% ipython --no-banner

In [1]: import numpy as np

In [2]: np.set_printoptions(precision=4, suppress=True, linewidth=200, sign=" ")

In [3]: def rnd(a):
   ...:     return np.round(a, 4) + 0
   ...: 

In [4]: W0 = np.load("arr.npy")

In [5]: W0
Out[5]: 
array([[-3, -2,  0,  0, -1,  3],
       [ 0,  0,  3,  0,  0,  2],
       [ 6, -1, -2,  0,  2, -1],
       [-9,  1,  2, -1, -3, -2],
       [ 6, -1,  1,  2,  2,  3],
       [-3, -1,  0,  0, -1,  2],
       [ 3, -2, -1, -1,  1, -3],
       [-9, -3,  2,  0, -3, -1],
       [ 3,  0, -1, -2,  1, -1]])

In [6]: # rank 5

In [7]: U, sv, Vt = np.linalg.svd(W0)

In [8]: V = Vt[:(sv > 1e-8).sum()]

In [9]: rng = np.random.default_rng(4319)

In [10]: x0 = W0[6] + -2 * W0[7] + rng.integers(2) * np.eye(6)[0]

In [11]: x0
Out[11]: array([22.,  4., -5., -1.,  7., -1.])

In [12]: rnd(np.linalg.norm(x0 - V.T @ V @ x0))
Out[12]: np.float64(0.3162)

In [13]: rnd(np.diag(V.T @ V))
Out[13]: array([ 0.9,  1. ,  1. ,  1. ,  0.1,  1. ])

In [14]: np.allclose(V.T @ V @ x0, x0)
Out[14]: False

In [15]: rnd(V.T @ V)
Out[15]: 
array([[ 0.9,  0. ,  0. ,  0. ,  0.3,  0. ],
       [ 0. ,  1. ,  0. ,  0. ,  0. ,  0. ],
       [ 0. ,  0. ,  1. ,  0. ,  0. ,  0. ],
       [ 0. ,  0. ,  0. ,  1. ,  0. ,  0. ],
       [ 0.3,  0. ,  0. ,  0. ,  0.1,  0. ],
       [ 0. ,  0. ,  0. ,  0. ,  0. ,  1. ]])

In [16]: np.linalg.matrix_rank(np.vstack([W0, x0]))
Out[16]: np.int64(6)

In [17]: x0 = np.array([-2, -3, 1, -1, -3, 0])

In [18]: W0 @ (2 * x0)
Out[18]: array([ 30,   6, -34,  54, -32,  24,  -6,  76, -16])

In [19]: np.linalg.norm(W0 @ x0) <= np.linalg.norm(W0, 2) * np.linalg.norm(x0) + 1e-9
Out[19]: np.True_

In [20]: (W0 @ x0).argmax()
Out[20]: np.int64(7)

In [21]: M2 = np.array([[2, -6, 0],
    ...:     [-4, 6, 5],
    ...:     [-4, -3, 4],
    ...:     [8, 1, -3],
    ...:     [-3, -2, 4],
    ...:     [-1, 5, 2]])

In [22]: M2.T @ W0.T
Out[22]: 
array([[  2, -14,  19, -27,  19,  -1,  10,  -4,  -8],
       [ 23,   1, -45,  49, -32,  24, -45,  31, -24],
       [ -8,  16,  -7,   0,   7,  -5, -13, -21,   4]])

In [23]: np.einsum("ij->j", W0)
Out[23]: array([-6, -9,  4, -2, -2,  2])

In [24]: W0 @ M2
Out[24]: 
array([[  2,  23,  -8],
       [-14,   1,  16],
       [ 19, -45,  -7],
       [-27,  49,   0],
       [ 19, -32,   7],
       [ -1,  24,  -5],
       [ 10, -45, -13],
       [ -4,  31, -21],
       [ -8, -24,   4]])

In [25]: np.einsum("ik,kj->ji", W0, M2)
Out[25]: 
array([[  2, -14,  19, -27,  19,  -1,  10,  -4,  -8],
       [ 23,   1, -45,  49, -32,  24, -45,  31, -24],
       [ -8,  16,  -7,   0,   7,  -5, -13, -21,   4]])

In [26]: np.vstack([W0, M2.T]).shape
Out[26]: (12, 6)

In [27]: np.einsum("ij,ij->i", W0, W0)
Out[27]: array([  23,   13,   46,  100,   55,   15,   25,  104,   16])

In [28]: np.linalg.matrix_rank(np.vstack([W0, M2.T]))
Out[28]: np.int64(6)

In [29]: data = np.load("m.npy")

In [30]: data
Out[30]: 
array([[ 9,  0,  0,  0],
       [ 6,  1,  0,  0],
       [ 9,  8,  7,  0],
       [ 6,  3,  0,  2]])

In [31]: # triangular

In [32]: M2 = data / np.linalg.norm(data, axis=1, keepdims=True)

In [33]: cov = M2 @ M2.T

In [34]: np.argwhere(np.triu(np.abs(cov) > 0.95, 1))
Out[34]: array([[ 0,  1]])

In [35]: (np.abs(cov) > 0.9).astype(int)
Out[35]: 
array([[ 1,  1,  0,  0],
       [ 1,  1,  0,  1],
       [ 0,  0,  1,  0],
       [ 0,  1,  0,  1]])

In [36]: rnd(cov[1])
Out[36]: array([ 0.9864,  1.    ,  0.7318,  0.9159])

In [37]: w, V = np.linalg.eig(data)

In [38]: np.prod(w)
Out[38]: np.float64(126.0)

In [39]: rnd(np.sort(np.linalg.eigvals(data @ data)))
Out[39]: array([  1.,   4.,  49.,  81.])

In [40]: data @ V[:, 0] - w[0] * V[:, 0]
Out[40]: array([ 0.,  0.,  0.,  0.])

In [41]: def softmax(z):
    ...:     e = np.exp(z - z.max(axis=-1, keepdims=True))
    ...:     return e / e.sum(axis=-1, keepdims=True)
    ...: 

In [42]: rnd(softmax(data[0] + 4))
Out[42]: array([ 0.9996,  0.0001,  0.0001,  0.0001])

In [43]: S = data @ data.T / np.sqrt(4)

In [44]: rnd(softmax(S + np.triu(np.full(S.shape, -np.inf), 1)))
Out[44]: 
array([[ 1.    ,  0.    ,  0.    ,  0.    ],
       [ 0.9998,  0.0002,  0.    ,  0.    ],
       [ 0.    ,  0.    ,  1.    ,  0.    ],
       [ 0.    ,  0.    ,  1.    ,  0.    ]])

In [45]: softmax(S).round(6).argmax(axis=1)
Out[45]: array([ 0,  2,  2,  2])

In [46]: data.mean(axis=0)
Out[46]: array([ 7.5 ,  3.  ,  1.75,  0.5 ])

In [47]: np.linalg.matrix_rank(data)
Out[47]: np.int64(4)

In [48]: data.sum(axis=0)
Out[48]: array([ 30,  12,   7,   2])

In [49]: np.diff(data, axis=0)
Out[49]: 
array([[-3,  1,  0,  0],
       [ 3,  7,  7,  0],
       [-3, -5, -7,  2]])

In [50]: t3 = np.stack([data, 5 * data, data[::-1]])

In [51]: t3.sum(axis=0)
Out[51]: 
array([[ 60,   3,   0,   2],
       [ 45,  14,   7,   0],
       [ 60,  49,  42,   0],
       [ 45,  18,   0,  12]])

In [52]: np.linalg.matrix_rank(t3)
Out[52]: array([ 4,  4,  4])

In [53]: arr = np.load("x.npy")

In [54]: arr
Out[54]: 
array([[ 0,  1,  0,  1,  0,  1],
       [-3,  3, -3,  3, -3,  3],
       [ 3, -2,  3, -2,  3, -2],
       [ 0,  1,  0,  1,  0,  1],
       [-3,  3, -3,  3, -3,  3],
       [ 3, -2,  3, -2,  3, -2]])

In [55]: r0, r1 = arr[2], arr[4]

In [56]: r0 @ r1
Out[56]: np.int64(-45)

In [57]: pr = (r0 @ r1) / (r0 @ r0) * r0

In [58]: np.linalg.matrix_rank(np.outer(r0, r1))
Out[58]: np.int64(1)
